>>> import numpy as np
>>> import numpy.linalg as la
>>> np.set_printoptions(precision=1, suppress=True, linewidth=160)
>>> X = np.loadtxt("dump.csv", delimiter=",")
>>> print(X.round(1) + 0)
[[-0.1  0.2 -0.1 -0.2 -0.2 -0.1  0.5 -0.5  0.   0.   0.   0.2  0.1  0.   0.6]
 [ 0.2 -0.5 -0.2 -0.2 -0.3  0.4 -0.3 -0.1 -0.3  0.3  0.1  0.2  0.2 -0.3  0.1]
 [ 0.2  0.1 -0.3  0.   0.6  0.4  0.1  0.3  0.2  0.1 -0.1  0.3 -0.1  0.2  0.3]
 [ 0.6 -0.2 -0.2 -0.2  0.2 -0.2  0.  -0.2 -0.3 -0.5  0.  -0.1  0.   0.2 -0.1]
 [ 0.5  0.2 -0.1  0.4 -0.2  0.1  0.1 -0.1  0.   0.5 -0.1 -0.5  0.   0.1  0.1]
 [ 0.2  0.  -0.3 -0.3 -0.3 -0.2  0.3  0.7  0.   0.1  0.3  0.  -0.1 -0.1 -0.1]
 [ 0.1  0.1  0.   0.2 -0.1 -0.3 -0.2  0.1  0.1  0.   0.2  0.3  0.6  0.4  0.1]
 [-0.3  0.2 -0.7  0.2  0.1  0.  -0.2 -0.2  0.  -0.1  0.5 -0.2  0.  -0.1  0. ]
 [ 0.2  0.6  0.3  0.1  0.2  0.  -0.1  0.1 -0.5  0.1  0.2  0.2  0.  -0.4  0.1]
 [ 0.3  0.1  0.2  0.1 -0.2  0.5  0.1 -0.1  0.4 -0.4  0.3  0.   0.2 -0.2 -0.1]
 [-0.3  0.   0.   0.   0.2  0.3  0.4  0.1 -0.4 -0.1 -0.1 -0.2  0.6  0.1 -0.3]
 [ 0.1  0.2  0.  -0.7  0.2 -0.1 -0.1 -0.2  0.3  0.4  0.  -0.1  0.3 -0.1 -0.2]
 [-0.1 -0.2  0.4 -0.2  0.2  0.1  0.   0.1 -0.1  0.1  0.5 -0.4 -0.1  0.3  0.4]
 [-0.1  0.2 -0.1 -0.3 -0.2  0.1 -0.4  0.2  0.  -0.3 -0.4 -0.4  0.1  0.   0.4]
 [ 0.1 -0.3  0.   0.2  0.3 -0.3  0.1  0.1  0.2 -0.1 -0.1 -0.2  0.3 -0.6  0.3]]
>>> round(float(np.trace(X)), 1)
-2.9
>>> print(np.allclose(X, X.T))
False
>>> round(np.abs(la.eigvals(X)).max(), 1)
np.float64(1.0)
>>> np.allclose(X @ X.T, X.T @ X)
True
>>> out = la.inv(X)
>>> round(la.cond(X), 1)
np.float64(1.0)
>>> vec = np.array([3, -3, 0, -5, 8, 2, -9, -1, 7, 0, -4, 7, -5, 7, 3])
>>> rhs = X @ vec
>>> rhs
array([-3.6,  0.4, 11.5,  3.4, -5.4, -6.5,  1.8, -3.6, -4.2, -1.9, -9.2,  4.5,  1.1,  1.2, -4.1])
>>> np.round(la.solve(X, -2 * rhs), 1) + 0
array([ -6.,   6.,   0.,  10., -16.,  -4.,  18.,   2., -14.,   0.,   8., -14.,  10., -14.,  -6.])
>>> np.round(la.solve(X, X[:, 5]), 1) + 0
array([0., 0., 0., 0., 0., 1., 0., 0., 0., 0., 0., 0., 0., 0., 0.])
>>> np.round(la.solve(X, rhs + X[:, 9]), 1) + 0
array([ 3., -3.,  0., -5.,  8.,  2., -9., -1.,  7.,  1., -4.,  7., -5.,  7.,  3.])
>>> np.round(la.solve(X, rhs), 1) + 0
array([ 3., -3.,  0., -5.,  8.,  2., -9., -1.,  7.,  0., -4.,  7., -5.,  7.,  3.])
>>> out = X / np.sqrt((X ** 2).mean(axis=1, keepdims=True))
>>> print(out[3].round(1) + 0)
[ 2.3 -0.7 -0.7 -0.8  1.  -0.9 -0.1 -0.9 -1.3 -1.8  0.  -0.3 -0.1  0.7 -0.3]
>>> la.matrix_rank(out) == la.matrix_rank(X)
np.True_
>>> la.norm(out, axis=1)
array([3.9, 3.9, 3.9, 3.9, 3.9, 3.9, 3.9, 3.9, 3.9, 3.9, 3.9, 3.9, 3.9, 3.9, 3.9])
>>> vec = np.array([0, 3, 4, 0, 2, 0, 3, 2, 0, 4, 4, 2, 0, 2, 4])
>>> np.round(X.T @ (X @ vec), 1) + 0
array([0., 3., 4., 0., 2., 0., 3., 2., 0., 4., 4., 2., 0., 2., 4.])
>>> print([p for p in range(1, 25) if np.allclose(la.matrix_power(X, p), np.eye(15))])
[]
>>> arr = np.load("test14.npy")
>>> arr
array([[21,  0,  0,  8,  0, 28, 15, 34,  0, 19, 14, 22],
       [ 0,  5, 12,  0,  8,  0,  0,  0, 19,  0,  0,  0],
       [ 6,  0,  0,  3,  0,  8,  5,  9,  0,  4,  4,  7],
       [ 0,  0,  3,  0,  2,  0,  0,  0,  4,  0,  0,  0],
       [12,  0,  0,  5,  0, 16,  9, 19,  0, 10,  8, 13],
       [ 0,  9, 18,  0, 12,  0,  0,  0, 29,  0,  0,  0],
       [ 9,  0,  0,  4,  0, 12,  7, 14,  0,  7,  6, 10],
       [ 0, 15, 27,  0, 18,  0,  0,  0, 44,  0,  0,  0],
       [ 0, 15, 27,  0, 18,  0,  0,  0, 44,  0,  0,  0],
       [15,  0,  0,  6,  0, 20, 11, 24,  0, 13, 10, 16],
       [ 0,  0,  0,  1,  0,  0,  1,  0,  0,  0,  0,  1],
       [ 3,  0,  0,  2,  0,  4,  3,  4,  0,  1,  2,  4],
       [27,  0,  0, 10,  0, 36, 19, 44,  0, 25, 18, 28],
       [ 6,  0,  0,  3,  0,  8,  5,  9,  0,  4,  4,  7],
       [ 0, 11, 21,  0, 14,  0,  0,  0, 34,  0,  0,  0],
       [12,  0,  0,  5,  0, 16,  9, 19,  0, 10,  8, 13],
       [ 0,  0,  0,  1,  0,  0,  1,  0,  0,  0,  0,  1],
       [ 0,  5, 12,  0,  8,  0,  0,  0, 19,  0,  0,  0],
       [ 0,  0,  0,  1,  0,  0,  1,  0,  0,  0,  0,  1],
       [15,  0,  0,  6,  0, 20, 11, 24,  0, 13, 10, 16],
       [15,  0,  0,  6,  0, 20, 11, 24,  0, 13, 10, 16],
       [12,  0,  0,  5,  0, 16,  9, 19,  0, 10,  8, 13],
       [ 0,  9, 18,  0, 12,  0,  0,  0, 29,  0,  0,  0],
       [18,  0,  0,  7,  0, 24, 13, 29,  0, 16, 12, 19],
       [ 0, 11, 21,  0, 14,  0,  0,  0, 34,  0,  0,  0],
       [ 3,  0,  0,  2,  0,  4,  3,  4,  0,  1,  2,  4],
       [12,  0,  0,  5,  0, 16,  9, 19,  0, 10,  8, 13]])
>>> D = la.norm(arr[:, None] - arr[None], axis=-1)
>>> D[:5, :5]
array([[ 0. , 65.6, 43.9, 61.2, 26.3],
       [65.6,  0. , 29.8, 19.2, 42.4],
       [43.9, 29.8,  0. , 18. , 17.5],
       [61.2, 19.2, 18. ,  0. , 35.1],
       [26.3, 42.4, 17.5, 35.1,  0. ]])
>>> np.unravel_index(D.round(6).argmax(), D.shape)
(np.int64(7), np.int64(12))
>>> (D + 1e9 * np.eye(27)).round(6).argmin(axis=1)
array([23, 17, 13, 10, 15, 22,  2,  8,  7, 19, 16, 25,  0,  2, 24,  4, 10,  1, 10,  9,  9,  4,  5,  0, 14, 11,  4])
>>> D[9]
array([17.5, 49.8, 26.3, 43.7,  8.8, 57.2, 17.5, 71.4, 71.4,  0. , 42.7, 35.1, 35.1, 26.3, 61.6,  8.8, 42.7, 49.8, 42.7,  0. ,  0. ,  8.8, 57.2,  8.8, 61.6,
       35.1,  8.8])
>>> print(np.flatnonzero(D[9] < D.mean() / 2))
[ 0  4  6  9 15 19 20 21 23 26]
